% ipython --no-banner

In [1]: import numpy as np

In [2]: from numpy import linalg as LA

In [3]: np.set_printoptions(precision=1, suppress=True, linewidth=160, legacy="1.25")

In [4]: tidy = lambda a: np.round(a, 1) + 0

In [5]: arr = np.load("layer5.npy")

In [6]: arr
Out[6]: 
array([[ -4,   0,  -2],
       [-11,   5, -10],
       [ -5,   6,  -1],
       [ -6,  14,   8],
       [-11,  16,   7],
       [ -8,  13,  13],
       [ -6,  14,   6],
       [ -3,  17,   5],
       [ -2,   9,   8],
       [  3,  15,   4],
       [ -6,  21,   5],
       [ -4,  22,  -1],
       [  4,  31,  -5],
       [ 12,  35, -12],
       [ 20,  29, -14],
       [ 25,  31,  -5],
       [ 27,  34,   2],
       [ 18,  33,   1],
       [ 22,  39,  -7]])

In [7]: d = LA.norm(arr[:, None] - arr[None], axis=-1)

In [8]: tidy(d[:5, :5])
Out[8]: 
array([[ 0. , 11.7,  6.2, 17.3, 19.6],
       [11.7,  0. , 10.9, 20.7, 20.2],
       [ 6.2, 10.9,  0. , 12.1, 14.1],
       [17.3, 20.7, 12.1,  0. ,  5.5],
       [19.6, 20.2, 14.1,  5.5,  0. ]])

In [9]: d[9].round(6).argsort(kind="stable")[:4]
Out[9]: array([9, 7, 8, 6])

In [10]: (d + 1e9 * np.eye(19)).round(6).argmin(axis=1)
Out[10]: array([ 2,  2,  0,  6,  3,  3,  3,  6,  3,  7,  7, 10, 13, 14, 13, 16, 15, 16, 15])

In [11]: C2 = np.cov(arr, rowvar=False)

In [12]: np.argsort(-arr.std(axis=0).round(6), kind="stable")
Out[12]: array([0, 1, 2])

In [13]: C2.shape
Out[13]: (3, 3)

In [14]: tidy(arr.std(axis=0))
Out[14]: array([12.6, 11.2,  7.2])

In [15]: np.median(arr, axis=0)
Out[15]: array([-3., 17.,  1.])

In [16]: tidy(np.corrcoef(arr[:, 1], arr[:, 2])[0, 1])
Out[16]: -0.4

In [17]: Z = arr[[8, 15]].astype(float)

In [18]: for _ in range(7):
    ...:     z = LA.norm(arr[:, None] - Z, axis=-1).argmin(axis=1)
    ...:     Z = np.array([arr[z == j].mean(axis=0) for j in range(2)])
    ...: 

In [19]: z
Out[19]: array([0, 0, 0, 0, 0, 0, 0, 0, 0, 0, 0, 0, 1, 1, 1, 1, 1, 1, 1])

In [20]: tidy(Z)
Out[20]: 
array([[-5.2, 12.7,  3.5],
       [18.3, 33.1, -5.7]])

In [21]: np.abs(Z[1] - Z[0]).argmax()
Out[21]: 0

In [22]: rng = np.random.default_rng(876)

In [23]: B = arr + rng.integers(-2, 3, (19, 1)) @ rng.integers(-2, 3, (1, 3))

In [24]: B
Out[24]: 
array([[ -4,   0,  -2],
       [-11,   5, -10],
       [ -7,   8,   3],
       [ -5,  13,   6],
       [-13,  18,  11],
       [ -8,  13,  13],
       [ -8,  16,  10],
       [ -3,  17,   5],
       [  0,   7,   4],
       [  3,  15,   4],
       [ -8,  23,   9],
       [ -2,  20,  -5],
       [  2,  33,  -1],
       [ 10,  37,  -8],
       [ 21,  28, -16],
       [ 26,  30,  -7],
       [ 28,  33,   0],
       [ 18,  33,   1],
       [ 22,  39,  -7]])

In [25]: tidy(LA.svd(B - arr, compute_uv=False))
Out[25]: array([14.7,  0. ,  0. ])

In [26]: r0 = np.array([-2, 2, 0, 1]) + 0.5

In [27]: K = np.outer(r0, r0) / (r0 @ r0)

In [28]: tidy(K)
Out[28]: 
array([[ 0.2, -0.3, -0.1, -0.2],
       [-0.3,  0.6,  0.1,  0.3],
       [-0.1,  0.1,  0. ,  0.1],
       [-0.2,  0.3,  0.1,  0.2]])

In [29]: # symmetric, so the eigenvalues are real

In [30]: vals, V = LA.eigh(K)

In [31]: tidy(vals.sum()), np.trace(K)
Out[31]: (1.0, 1.0)

In [32]: tidy(LA.svd(K, compute_uv=False))
Out[32]: array([1., 0., 0., 0.])

In [33]: tidy(LA.eigvalsh(K + -1 * np.eye(4)))
Out[33]: array([-1., -1., -1.,  0.])

In [34]: (vals > 1e-8).sum(), (vals < -1e-8).sum()
Out[34]: (1, 0)

In [35]: left, sigma, Vt = LA.svd(K, full_matrices=False)

In [36]: tidy(sigma / sigma[0])
Out[36]: array([1., 0., 0., 0.])

In [37]: (sigma > 1e-8).sum()
Out[37]: 1

In [38]: np.cumsum(sigma ** 2) / np.sum(sigma ** 2)
Out[38]: array([1., 1., 1., 1.])

In [39]: tidy(left.T @ K @ Vt.T)
Out[39]: 
array([[1., 0., 0., 0.],
       [0., 0., 0., 0.],
       [0., 0., 0., 0.],
       [0., 0., 0., 0.]])

In [40]: np.abs(left[:, 0]).round(6).argmax()
Out[40]: 1

In [41]: left.shape, sigma.shape, Vt.shape
Out[41]: ((4, 4), (4,), (4, 4))

In [42]: B = K / LA.norm(K, axis=1, keepdims=True)

In [43]: C2 = B @ B.T

In [44]: tidy(C2)
Out[44]: 
array([[ 1., -1., -1., -1.],
       [-1.,  1.,  1.,  1.],
       [-1.,  1.,  1.,  1.],
       [-1.,  1.,  1.,  1.]])

In [45]: np.argwhere(np.triu(np.abs(C2) > 0.95, 1))
Out[45]: 
array([[0, 1],
       [0, 2],
       [0, 3],
       [1, 2],
       [1, 3],
       [2, 3]])

In [46]: tidy(C2[0])
Out[46]: array([ 1., -1., -1., -1.])

In [47]: (C2 - 2 * np.eye(4)).round(6).argmax(axis=1)
Out[47]: array([0, 2, 1, 1])

In [48]: (np.abs(C2) > 0.9).astype(int)
Out[48]: 
array([[1, 1, 1, 1],
       [1, 1, 1, 1],
       [1, 1, 1, 1],
       [1, 1, 1, 1]])

In [49]: B = np.array([[3, 3, 0], [3, 1, 1], [2, 1, 2], [3, 2, 3]])

In [50]: LA.matrix_rank(np.vstack([C2, B.T]))
Out[50]: 4

In [51]: tidy(B.T @ C2.T)
Out[51]: 
array([[-5.,  5.,  5.,  5.],
       [-1.,  1.,  1.,  1.],
       [-6.,  6.,  6.,  6.]])

In [52]: tidy(np.einsum("ik,kj->ji", C2, B))
Out[52]: 
array([[-5.,  5.,  5.,  5.],
       [-1.,  1.,  1.,  1.],
       [-6.,  6.,  6.,  6.]])

In [53]: tidy(np.einsum("ij,ij->i", C2, C2))
Out[53]: array([4., 4., 4., 4.])

In [54]: X = rng.normal(size=(24, 3))

In [55]: X = 3 * X / LA.norm(X, axis=1, keepdims=True)

In [56]: tidy(X)
Out[56]: 
array([[ 0.6, -2.3, -1.8],
       [ 2.1, -0.1, -2.2],
       [ 2. ,  0.1, -2.2],
       [-1.4,  1.7,  2. ],
       [-0.2, -2.9,  0.7],
       [ 2.7,  0.9,  0.9],
       [ 0.5, -0.8, -2.9],
       [ 0. ,  2.6,  1.5],
       [-1.2,  2.2, -1.6],
       [-1.1, -2.5, -1.2],
       [ 2.3,  2. ,  0. ],
       [ 0.4,  0.1, -3. ],
       [ 2.5,  1.3, -0.9],
       [ 1.8,  0.9, -2.3],
       [-2.2, -1.9,  0.6],
       [ 0.2, -3. ,  0.4],
       [-1.9,  2.1,  1. ],
       [-2.4,  1.8, -0.6],
       [ 2.4, -1. , -1.5],
       [-2.5, -0.5, -1.5],
       [-1.7,  0.5,  2.4],
       [ 2.4,  1.5, -1. ],
       [-0.5,  1.4,  2.6],
       [ 1.7, -1.5,  1.9]])

In [57]: r0, g = X[9], X[16]

In [58]: tidy(r0 @ r0)
Out[58]: 9.0

In [59]: tidy(r0 @ g)
Out[59]: -4.6

In [60]: pr = (r0 @ g) / (r0 @ r0) * r0

In [61]: tidy(pr)
Out[61]: array([0.6, 1.3, 0.6])

In [62]: tidy(np.outer(r0, g))
Out[62]: 
array([[ 2. , -2.3, -1.1],
       [ 4.7, -5.4, -2.6],
       [ 2.2, -2.6, -1.2]])

In [63]: tidy(LA.norm(r0 + g) ** 2 + LA.norm(r0 - g) ** 2)
Out[63]: 36.0
